% ipython --no-banner

In [1]: import numpy as np

In [2]: np.set_printoptions(suppress=True, linewidth=160)

In [3]: def rnd(a):
   ...:     return np.round(a, 4) + 0
   ...: 

In [4]: data = np.loadtxt("a.csv", delimiter=",")

In [5]: print(rnd(data))
[[-0.7071  0.      0.      0.7071]
 [ 0.      1.      0.      0.    ]
 [ 0.      0.      1.      0.    ]
 [-0.7071  0.      0.     -0.7071]]

In [6]: print(rnd(np.einsum("ii->", data)))
0.5858

In [7]: print(rnd(np.kron(np.eye(2, dtype=int), data)))
[[-0.7071  0.      0.      0.7071  0.      0.      0.      0.    ]
 [ 0.      1.      0.      0.      0.      0.      0.      0.    ]
 [ 0.      0.      1.      0.      0.      0.      0.      0.    ]
 [-0.7071  0.      0.     -0.7071  0.      0.      0.      0.    ]
 [ 0.      0.      0.      0.     -0.7071  0.      0.      0.7071]
 [ 0.      0.      0.      0.      0.      1.      0.      0.    ]
 [ 0.      0.      0.      0.      0.      0.      1.      0.    ]
 [ 0.      0.      0.      0.     -0.7071  0.      0.     -0.7071]]

In [8]: print(rnd(np.linalg.det(2 * data)), rnd(np.linalg.det(data)))
16.0 1.0

In [9]: print(rnd(np.linalg.eigvals(data)))
[-0.7071+0.7071j -0.7071-0.7071j  1.    +0.j      1.    +0.j    ]

In [10]: print(rnd(np.linalg.det(data[::-1])))
1.0

In [11]: print(rnd(np.trace(data)))
0.5858

In [12]: print(np.allclose(data, data.T))
False

In [13]: arr = np.load("case0.npy")

In [14]: print(rnd(arr))
[[0.7752 0.155  0.2326 0.3101]
 [0.155  0.031  0.0465 0.062 ]
 [0.2326 0.0465 0.0698 0.093 ]
 [0.3101 0.062  0.093  0.124 ]]

In [15]: print(rnd(np.trace(np.linalg.pinv(arr) @ arr)))
1.0

In [16]: C2 = arr.T @ arr

In [17]: print((arr @ arr.T).shape)
(4, 4)

In [18]: print(rnd(np.linalg.svd(arr, compute_uv=False) ** 2))
[1. 0. 0. 0.]

In [19]: print(rnd(np.trace(C2)), rnd((arr ** 2).sum()))
1.0 1.0

In [20]: rk = np.linalg.matrix_rank(arr)

In [21]: print(rk)
1

In [22]: N = np.linalg.svd(arr)[2][rk:].T

In [23]: print([int(np.linalg.matrix_rank(arr[:, :j + 1])) for j in range(4)])
[1, 1, 1, 1]

In [24]: print(np.linalg.matrix_rank(arr.T @ arr), np.linalg.matrix_rank(arr @ arr.T))
1 1

In [25]: print([int(np.linalg.matrix_rank(np.delete(arr, i, axis=0))) for i in range(4)])
[1, 1, 1, 1]

In [26]: ev, vecs = np.linalg.eigvalsh(arr)
---------------------------------------------------------------------------
ValueError                                Traceback (most recent call last)
Cell In[26], line 1
----> 1 ev, vecs = np.linalg.eigvalsh(arr)

ValueError: too many values to unpack (expected 2)

In [27]: ev, vecs = np.linalg.eigh(arr)

In [28]: print(rnd(ev))
[0. 0. 0. 1.]

In [29]: print((ev > 1e-8).sum(), (ev < -1e-8).sum())
1 0

In [30]: print(rnd(vecs @ np.diag(ev) @ vecs.T))
[[0.7752 0.155  0.2326 0.3101]
 [0.155  0.031  0.0465 0.062 ]
 [0.2326 0.0465 0.0698 0.093 ]
 [0.3101 0.062  0.093  0.124 ]]

In [31]: print(rnd(vecs.T @ vecs))
[[1. 0. 0. 0.]
 [0. 1. 0. 0.]
 [0. 0. 1. 0.]
 [0. 0. 0. 1.]]

In [32]: print(rnd(vecs.T @ arr @ vecs))
[[0. 0. 0. 0.]
 [0. 0. 0. 0.]
 [0. 0. 0. 0.]
 [0. 0. 0. 1.]]

In [33]: print(ev.sum(), rnd(np.trace(arr)))
1.0 1.0

In [34]: print(rnd(np.linalg.svd(arr, compute_uv=False)))
[1. 0. 0. 0.]

In [35]: print(rnd(np.abs(vecs[:, -1])))
[0.8805 0.1761 0.2641 0.3522]

In [36]: print(np.unique(ev.round(6) + 0, return_counts=True)[1])
[3 1]
